>>> import numpy as np
>>> np.set_printoptions(precision=3, suppress=True, linewidth=120, legacy="1.25")
>>> rnd = lambda a: np.round(a, 3) + 0
>>> feats = 0.9 ** np.abs(np.subtract.outer(np.arange(3), np.arange(3)))
>>> print(feats)
[[1.   0.9  0.81]
 [0.9  1.   0.9 ]
 [0.81 0.9  1.  ]]
>>> vals, vecs = np.linalg.eigh(feats)
>>> x = np.array([0, 2, 2])
>>> rnd(vecs * np.maximum(vals, 0) @ vecs.T)
array([[1.  , 0.9 , 0.81],
       [0.9 , 1.  , 0.9 ],
       [0.81, 0.9 , 1.  ]])
>>> rnd(vecs * np.abs(vals) @ vecs.T)
array([[1.  , 0.9 , 0.81],
       [0.9 , 1.  , 0.9 ],
       [0.81, 0.9 , 1.  ]])
>>> (np.sign(vecs[:, -1].round(6)) == np.sign(vecs[0, -1].round(6))).astype(int)
array([1, 1, 1])
>>> print(np.abs(feats).sum(axis=1).max(), rnd(np.abs(vals).max()))
2.8 2.741
>>> vals, vecs = np.linalg.eigh(feats)
>>> rnd(vecs.T @ feats @ vecs)
array([[0.069, 0.   , 0.   ],
       [0.   , 0.19 , 0.   ],
       [0.   , 0.   , 2.741]])
>>> np.unique(vals.round(6) + 0, return_counts=True)[1]
array([1, 1, 1])
>>> rnd(vecs @ np.diag(vals) @ vecs.T)
array([[1.  , 0.9 , 0.81],
       [0.9 , 1.  , 0.9 ],
       [0.81, 0.9 , 1.  ]])
>>> rnd(np.linalg.svd(feats, compute_uv=False))
array([2.741, 0.19 , 0.069])
>>> print(rnd(np.abs(vecs[:, -1])))
[0.571 0.59  0.571]
>>> t = np.radians(90)
>>> Rm = np.eye(3)
>>> Rm[0, 0] = Rm[1, 1] = np.cos(t)
>>> Rm[0, 1], Rm[1, 0] = -np.sin(t), np.sin(t)
>>> rnd(Rm)
array([[ 0., -1.,  0.],
       [ 1.,  0.,  0.],
       [ 0.,  0.,  1.]])
>>> Y = feats @ Rm.T
>>> rnd(np.abs(Y - feats).max(axis=0))
array([1.9, 0.1, 0. ])
>>> np.allclose(feats @ feats.T, Y @ Y.T)
True
>>> np.allclose(np.linalg.norm(feats, axis=1), np.linalg.norm(Y, axis=1))
True
>>> rnd(Y)
array([[-0.9 ,  1.  ,  0.81],
       [-1.  ,  0.9 ,  0.9 ],
       [-0.9 ,  0.81,  1.  ]])
>>> J = np.load("m.npy")
>>> J
array([[1, 0, 0],
       [0, 2, 0],
       [0, 0, 0]])
>>> (J != 0).astype(int)
array([[1, 0, 0],
       [0, 1, 0],
       [0, 0, 0]])
>>> r = np.linalg.matrix_rank(J)
>>> r
2
>>> N = np.linalg.svd(J)[2][r:].T
>>> print([int(np.linalg.matrix_rank(J[:, :j + 1])) for j in range(3)])
[1, 2, 2]
>>> N @ N.T
array([[0., 0., 0.],
       [0., 0., 0.],
       [0., 0., 1.]])
>>> np.allclose(J @ N, 0)
True
>>> N.shape
(3, 1)
>>> np.linalg.matrix_rank(J.T @ J), np.linalg.matrix_rank(J @ J.T)
(2, 2)
>>> print([int(np.linalg.matrix_rank(np.delete(J, i, axis=0))) for i in range(3)])
[1, 1, 2]
>>> J @ N
array([[0.],
       [0.],
       [0.]])
>>> J.T @ J
array([[1, 0, 0],
       [0, 4, 0],
       [0, 0, 0]])
>>> rnd(np.linalg.norm(J, axis=0))
array([1., 2., 0.])
>>> Uu, s, VT = np.linalg.svd(J)
>>> np.argmax(s[:-1] / (s[1:] + 1e-6)) + 1
2
>>> s
array([2., 1., 0.])
>>> Y = Uu[:, :2] @ np.diag(s[:2]) @ VT[:2]
>>> np.linalg.matrix_rank(Y)
2
>>> rnd(np.linalg.norm(J - Y) / np.linalg.norm(J))
0.0
>>> data = -3 * np.eye(3) + np.ones((3, 3))
>>> data
array([[-2.,  1.,  1.],
       [ 1., -2.,  1.],
       [ 1.,  1., -2.]])
>>> Y = np.array([[0, 1], [-2, 1], [2, -3]])
>>> np.einsum("ij->j", data)
array([0., 0., 0.])
>>> Y.T @ data.T
array([[ 0.,  6., -6.],
       [-4., -4.,  8.]])
>>> np.vstack([data, Y.T]).shape
(5, 3)
>>> data @ Y
array([[ 0., -4.],
       [ 6., -4.],
       [-6.,  8.]])
>>> W0 = np.loadtxt("case12.csv", delimiter=",")
>>> W0
array([[ 1., -1.,  1.],
       [ 1.,  0.,  0.],
       [ 1.,  1.,  1.]])
>>> np.linalg.matrix_rank(feats, rtol=0.1)
1
>>> print(np.argsort(-np.linalg.norm(feats, axis=0).round(6), kind="stable")[:3])
[1 0 2]
>>> round(np.log10(np.linalg.cond(feats)))
2
>>> rnd(np.linalg.matrix_power(W0, 4))
array([[ 7.,  0.,  6.],
       [ 3.,  1.,  3.],
       [ 9.,  0., 10.]])
>>> (W0 + W0.T) / 2
array([[1. , 0. , 1. ],
       [0. , 0. , 0.5],
       [1. , 0.5, 1. ]])
>>> np.allclose(W0 @ W0.T, W0.T @ W0)
False
>>> W0 @ W0
array([[ 1.,  0.,  2.],
       [ 1., -1.,  1.],
       [ 3.,  0.,  2.]])
>>> rnd(np.linalg.det(W0))
2.0
>>> rnd(np.sort(np.abs(np.linalg.eigvals(W0))))
array([1., 1., 2.])
>>> np.trace(W0)
2.0
>>> rnd(np.abs(np.linalg.eigvals(W0)).max())
2.0
>>> Y = np.array([[-2, 2], [-3, -3]])
>>> C = np.kron(Y, W0)
>>> np.linalg.matrix_rank(C)
6
>>> print(C.shape)
(6, 6)
